In [1]: import numpy as np

In [2]: from numpy import linalg as LA

In [3]: np.set_printoptions(precision=3, suppress=True, linewidth=200)

In [4]: rng = np.random.default_rng(1048)

In [5]: mat = rng.normal(size=(22, 5)) + 10 * np.array([1, -2, -2, 0, 1])

In [6]: print(mat)
[[ 10.689 -21.025 -18.891   1.115   9.534]
 [ 11.106 -19.671 -19.648  -0.126  10.274]
 [  8.458 -18.775 -19.864  -0.618   8.494]
 [  7.846 -20.385 -20.697  -0.321   9.535]
 [ 10.761 -20.259 -20.213  -0.551   9.386]
 [  9.54  -19.096 -21.692   0.745  10.284]
 [ 10.225 -19.105 -21.156  -0.464  11.277]
 [  9.826 -21.139 -19.002   1.236  10.136]
 [  9.532 -18.64  -20.376   1.13   11.41 ]
 [  8.774 -20.076 -19.883   0.654   9.538]
 [ 10.916 -19.899 -18.112   0.286  10.688]
 [ 10.268 -20.712 -21.207  -0.432   9.272]
 [ 11.134 -20.782 -19.453  -0.245   9.779]
 [ 11.987 -22.13  -21.062   0.45    8.984]
 [ 10.751 -19.645 -19.611   0.187  10.858]
 [ 11.206 -20.524 -20.016  -1.697   9.323]
 [  8.899 -20.713 -19.418  -0.803  10.801]
 [ 10.8   -17.695 -18.279   0.112  10.042]
 [  9.585 -20.369 -19.166  -0.753   9.554]
 [  9.513 -20.053 -18.878  -0.694  10.129]
 [  9.784 -19.644 -21.857  -0.628  11.098]
 [ 11.269 -18.773 -20.339   0.674   9.792]]

In [7]: Xs = mat - mat.mean(axis=0)

In [8]: vecs = LA.svd(Xs)[2][:1]

In [9]: Y = Xs - Xs @ vecs.T @ vecs

In [10]: print(LA.norm(Y, axis=1).round(6).argmax())
17

In [11]: print(Y.std(axis=0))
[0.68  0.729 0.935 0.739 0.698]

In [12]: print((Xs @ vecs.T).std(axis=0))
[1.12]

In [13]: print([round(float(x), 3) for x in LA.svd(mat, compute_uv=False)[:3]])
[148.319, 5.205, 4.567]

In [14]: print(round(np.log10(LA.cond(mat))))
2

In [15]: print(LA.matrix_rank(mat, rtol=0.1))
1

In [16]: print(np.argsort(-LA.norm(mat, axis=0).round(6), kind="stable")[:3])
[1 2 0]

In [17]: print(np.round(LA.norm(mat, 2) / LA.norm(mat), 3))
0.998
